% python3 -q
>>> import numpy as np
>>> import numpy.linalg as la
>>> np.set_printoptions(precision=3, suppress=True, linewidth=120, floatmode="fixed")
>>> rnd = lambda a: np.round(a, 3) + 0
>>> K = np.load("a.npy")
>>> K
array([[-2.900,  1.690,  1.760,  0.910, -3.230,  2.440],
       [ 0.880, -0.820, -1.120, -0.270,  1.380, -1.240],
       [ 1.600, -0.440, -0.130, -0.500,  1.150, -0.590],
       [-2.480, -0.100, -1.450,  0.810, -0.750, -0.430],
       [ 0.780,  0.950,  0.450, -0.060, -0.800,  0.830],
       [ 1.580, -1.310, -0.530, -0.630,  2.160, -1.430],
       [ 0.260, -0.250, -1.250,  0.030,  0.500, -0.790]])
>>> u = np.array([-2, -1])
>>> rnd(np.correlate(K[2], K[5], "full"))
array([-2.288,  4.085, -1.773, -0.137, -4.505,  6.816, -2.259,  0.212, -1.984,  2.590, -0.932])
>>> rnd(np.convolve(K[2], u))
array([-3.200, -0.720,  0.700,  1.130, -1.800,  0.030,  0.590])
>>> rnd(np.polyval(u, K[2]))
array([-4.200, -0.120, -0.740,  0.000, -3.300,  0.180])
>>> rnd(np.cross(K[2, :3], K[5, :3]))
array([ 0.063,  0.643, -1.401])
>>> np.argsort(-la.norm(K, axis=0).round(6), kind="stable")[:3]
array([0, 4, 5])
>>> def softmax(z):
...     e = np.exp(z - z.max(axis=-1, keepdims=True))
...     return e / e.sum(axis=-1, keepdims=True)
... 
>>> rnd(softmax(K[1]))
array([0.294, 0.054, 0.040, 0.093, 0.484, 0.035])
>>> att = K @ K.T / np.sqrt(6)
>>> softmax(att).round(6).argmax(axis=1)
array([0, 5, 5, 3, 0, 5, 5])
>>> mat = np.loadtxt("sample11.csv", delimiter=",")
>>> mat
array([[-1.300, -2.100,  1.300,  0.200,  0.100,  1.400, -3.700, -1.100],
       [ 0.400, -0.100,  0.200, -1.200, -0.800, -0.300,  1.700, -0.600],
       [-0.400,  0.200,  0.300,  0.600,  0.100, -1.400, -0.700, -0.400],
       [-0.600, -0.500,  0.500, -0.400, -0.700,  0.200, -0.700,  0.600],
       [ 1.500,  1.600,  0.300,  0.300, -0.400,  1.400,  2.000, -0.300],
       [-1.381, -1.936,  1.229,  0.111,  0.169,  1.466, -3.784, -1.090]])
>>> x0 = np.array([2, 2, 1, 0, 2, 0, 0, 3])
>>> rnd(mat @ (2 * x0))
array([-17.200,  -5.200,  -2.200,  -2.600,   9.600, -16.674])
>>> rnd(np.einsum("ij,j->i", mat, x0))
array([-8.600, -2.600, -1.100, -1.300,  4.800, -8.337])
>>> la.norm(mat @ x0) <= la.norm(mat, 2) * la.norm(x0) + 1e-9
np.True_
>>> np.sign((mat @ x0).round(6))
array([-1.000, -1.000, -1.000, -1.000,  1.000, -1.000])
>>> rnd(mat @ x0)
array([-8.600, -2.600, -1.100, -1.300,  4.800, -8.337])
>>> (mat @ x0).argmax()
np.int64(4)
>>> u, g = mat[1], mat[0]
>>> u @ g
np.float64(-6.42)
>>> rnd(u @ u)
np.float64(5.63)
>>> pr = (u @ g) / (u @ u) * u
>>> rnd((g - pr) @ u)
np.float64(0.0)
>>> rnd(pr)
array([-0.456,  0.114, -0.228,  1.368,  0.912,  0.342, -1.939,  0.684])
>>> la.matrix_rank(np.outer(u, g))
np.int64(1)
>>> rnd(la.norm(u + g) ** 2 + la.norm(u - g) ** 2)
np.float64(60.66)
>>> t = np.radians(120)
>>> Rm = np.eye(8)
>>> Rm[5, 5] = Rm[6, 6] = np.cos(t)
>>> Rm[5, 6], Rm[6, 5] = -np.sin(t), np.sin(t)
>>> rnd(Rm)
array([[ 1.000,  0.000,  0.000,  0.000,  0.000,  0.000,  0.000,  0.000],
       [ 0.000,  1.000,  0.000,  0.000,  0.000,  0.000,  0.000,  0.000],
       [ 0.000,  0.000,  1.000,  0.000,  0.000,  0.000,  0.000,  0.000],
       [ 0.000,  0.000,  0.000,  1.000,  0.000,  0.000,  0.000,  0.000],
       [ 0.000,  0.000,  0.000,  0.000,  1.000,  0.000,  0.000,  0.000],
       [ 0.000,  0.000,  0.000,  0.000,  0.000, -0.500, -0.866,  0.000],
       [ 0.000,  0.000,  0.000,  0.000,  0.000,  0.866, -0.500,  0.000],
       [ 0.000,  0.000,  0.000,  0.000,  0.000,  0.000,  0.000,  1.000]])
>>> M2 = mat @ Rm.T
>>> rnd(la.svd(mat, compute_uv=False)), rnd(la.svd(M2, compute_uv=False))
(array([7.565, 2.812, 1.990, 1.409, 0.975, 0.163]), array([7.565, 2.812, 1.990, 1.409, 0.975, 0.163]))
>>> A = np.load("block1.npy")
>>> A
array([[ 0.100,  1.000,  0.900,  0.000,  0.800,  0.700],
       [-0.300,  2.200,  0.600,  0.300,  1.000, -1.200],
       [-2.500,  0.400,  0.500,  0.100, -0.800,  1.200],
       [-0.500,  0.500,  0.600,  0.800,  1.300, -0.400],
       [-0.800, -1.100,  1.000, -2.400,  1.700,  0.800],
       [-1.700, -1.700,  0.200, -0.700, -1.200,  0.000],
       [-1.900, -0.300,  0.400,  0.100,  1.200, -1.600],
       [ 0.800, -0.600,  0.100,  0.100, -0.400,  0.100],
       [ 0.700, -0.400,  0.100,  0.900, -0.800, -0.100],
       [-0.300, -0.700, -0.200,  0.100, -0.600,  1.500],
       [-0.600, -0.900,  1.200,  0.000,  1.000,  1.100],
       [ 2.400,  1.300,  1.300, -0.500,  0.000, -1.400],
       [-0.600,  1.800,  0.300, -0.200,  0.300, -1.600],
       [ 2.400, -0.100,  0.200,  1.100,  0.000, -1.100],
       [ 0.900, -0.600,  2.100, -1.100, -0.300,  0.000],
       [ 0.800,  0.000,  1.200, -0.600,  0.600,  1.500],
       [ 0.200,  0.200,  0.300,  0.900,  0.000,  0.500],
       [-2.400,  1.500, -2.700,  2.700,  2.400, -1.200],
       [ 1.600,  0.800, -0.100,  1.900,  0.500,  0.100],
       [-0.200, -0.700,  0.700,  0.400, -1.600, -0.200],
       [-0.100, -0.100,  0.500, -2.000,  0.300, -0.800]])
>>> rank = la.matrix_rank(K)
>>> rank
np.int64(3)
>>> null = la.svd(K)[2][rank:].T
>>> np.allclose(K @ null, 0)
True
>>> [int(la.matrix_rank(K[:, :j + 1])) for j in range(6)]
[1, 2, 3, 3, 3, 3]
>>> rnd(K @ null)
array([[0.000, 0.000, 0.000],
       [0.000, 0.000, 0.000],
       [0.000, 0.000, 0.000],
       [0.000, 0.000, 0.000],
       [0.000, 0.000, 0.000],
       [0.000, 0.000, 0.000],
       [0.000, 0.000, 0.000]])
>>> null.shape
(6, 3)
>>> cov = A.T @ A
>>> rnd(np.diag(cov))
array([37.060, 20.990, 20.280, 26.770, 21.100, 20.570])
>>> np.allclose(cov, cov.T)
True
>>> (A @ A.T).shape
(21, 21)
>>> la.matrix_rank(cov)
np.int64(6)
>>> rng = np.random.default_rng(5383)
>>> lab = rng.permutation(6)
>>> M2 = A[:, lab] * rng.choice([-1, 1], 6)
>>> M2
array([[ 0.900,  0.800,  0.100,  0.700, -0.000,  1.000],
       [ 0.600,  1.000, -0.300, -1.200, -0.300,  2.200],
       [ 0.500, -0.800, -2.500,  1.200, -0.100,  0.400],
       [ 0.600,  1.300, -0.500, -0.400, -0.800,  0.500],
       [ 1.000,  1.700, -0.800,  0.800,  2.400, -1.100],
       [ 0.200, -1.200, -1.700,  0.000,  0.700, -1.700],
       [ 0.400,  1.200, -1.900, -1.600, -0.100, -0.300],
       [ 0.100, -0.400,  0.800,  0.100, -0.100, -0.600],
       [ 0.100, -0.800,  0.700, -0.100, -0.900, -0.400],
       [-0.200, -0.600, -0.300,  1.500, -0.100, -0.700],
       [ 1.200,  1.000, -0.600,  1.100, -0.000, -0.900],
       [ 1.300,  0.000,  2.400, -1.400,  0.500,  1.300],
       [ 0.300,  0.300, -0.600, -1.600,  0.200,  1.800],
       [ 0.200,  0.000,  2.400, -1.100, -1.100, -0.100],
       [ 2.100, -0.300,  0.900,  0.000,  1.100, -0.600],
       [ 1.200,  0.600,  0.800,  1.500,  0.600,  0.000],
       [ 0.300,  0.000,  0.200,  0.500, -0.900,  0.200],
       [-2.700,  2.400, -2.400, -1.200, -2.700,  1.500],
       [-0.100,  0.500,  1.600,  0.100, -1.900,  0.800],
       [ 0.700, -1.600, -0.200, -0.200, -0.400, -0.700],
       [ 0.500,  0.300, -0.100, -0.800,  2.000, -0.100]])
>>> U, _, Vh = la.svd(A.T @ M2)
>>> rnd(la.lstsq(A, M2)[0])
array([[ 0.000,  0.000,  1.000,  0.000,  0.000,  0.000],
       [ 0.000,  0.000,  0.000,  0.000,  0.000,  1.000],
       [ 1.000,  0.000,  0.000,  0.000,  0.000,  0.000],
       [ 0.000,  0.000,  0.000,  0.000, -1.000,  0.000],
       [ 0.000,  1.000,  0.000,  0.000,  0.000,  0.000],
       [ 0.000,  0.000,  0.000,  1.000,  0.000,  0.000]])
>>> lab
array([2, 4, 0, 5, 3, 1])
>>> rnd(la.svd(mat, compute_uv=False))
array([7.565, 2.812, 1.990, 1.409, 0.975, 0.163])
>>> np.unravel_index(np.abs(mat).argmax(), mat.shape)
(np.int64(5), np.int64(6))
>>> np.count_nonzero(mat)
np.int64(48)
>>> Xs = (A - A.mean(axis=0)) / A.std(axis=0)
>>> rnd(Xs.std(axis=0))
array([1.000, 1.000, 1.000, 1.000, 1.000, 1.000])
>>> c = la.lstsq(np.delete(Xs, 2, axis=1), Xs[:, 2])[0]
>>> rnd(1 - np.var(Xs[:, 2] - np.delete(Xs, 2, axis=1) @ c))
np.float64(0.633)
>>> np.abs(c).argmax()
np.int64(2)
>>> u = np.array([-3, -2, 2, -1, 3])
>>> M = u[np.abs(np.subtract.outer(np.arange(5), np.arange(5)))]
>>> M
array([[-3, -2,  2, -1,  3],
       [-2, -3, -2,  2, -1],
       [ 2, -2, -3, -2,  2],
       [-1,  2, -2, -3, -2],
       [ 3, -1,  2, -2, -3]])
>>> # symmetric
>>> t3 = np.stack([M, -2 * M, M[::-1]])
>>> la.matrix_rank(t3.reshape(3, -1))
np.int64(2)
>>> rnd(la.norm(t3, axis=(1, 2)))
array([11.091, 22.181, 11.091])
>>> la.matrix_rank(t3)
array([5, 5, 5])
>>> rnd(la.det(t3))
array([  2407.000, -77024.000,   2407.000])
>>> F = np.load("mat.npy")
>>> F
array([[21,  8,  1,  5, -4, -7,  7],
       [ 3,  1,  3,  0,  1, -9,  3],
       [ 4, -7, 12,  6,  2,  6, -5],
       [-6,  4,  6, 12,  0,  8,  3],
       [ 4,  1,  7,  8,  7,  6,  6],
       [ 0, -3,  1,  6,  5, -4, -2],
       [ 7,  9,  4, -1,  6, -3, -3]])
>>> O, Rm = la.qr(F)
>>> rnd(O @ Rm)
array([[21.000,  8.000,  1.000,  5.000, -4.000, -7.000,  7.000],
       [ 3.000,  1.000,  3.000,  0.000,  1.000, -9.000,  3.000],
       [ 4.000, -7.000, 12.000,  6.000,  2.000,  6.000, -5.000],
       [-6.000,  4.000,  6.000, 12.000,  0.000,  8.000,  3.000],
       [ 4.000,  1.000,  7.000,  8.000,  7.000,  6.000,  6.000],
       [ 0.000, -3.000,  1.000,  6.000,  5.000, -4.000, -2.000],
       [ 7.000,  9.000,  4.000, -1.000,  6.000, -3.000, -3.000]])
>>> rnd(O.T @ O)
array([[1.000, 0.000, 0.000, 0.000, 0.000, 0.000, 0.000],
       [0.000, 1.000, 0.000, 0.000, 0.000, 0.000, 0.000],
       [0.000, 0.000, 1.000, 0.000, 0.000, 0.000, 0.000],
       [0.000, 0.000, 0.000, 1.000, 0.000, 0.000, 0.000],
       [0.000, 0.000, 0.000, 0.000, 1.000, 0.000, 0.000],
       [0.000, 0.000, 0.000, 0.000, 0.000, 1.000, 0.000],
       [0.000, 0.000, 0.000, 0.000, 0.000, 0.000, 1.000]])
>>> Xs = A - A.mean(axis=0)
>>> U, s, Vh = la.svd(Xs, full_matrices=False)
>>> rnd(np.abs(Vh[-1]))
array([0.185, 0.247, 0.762, 0.514, 0.148, 0.197])
>>> np.abs(Vh[0]).argmax()
np.int64(3)
>>> la.matrix_rank(Xs)
np.int64(6)
>>> np.abs(U[:, 0]).argmax()
np.int64(17)
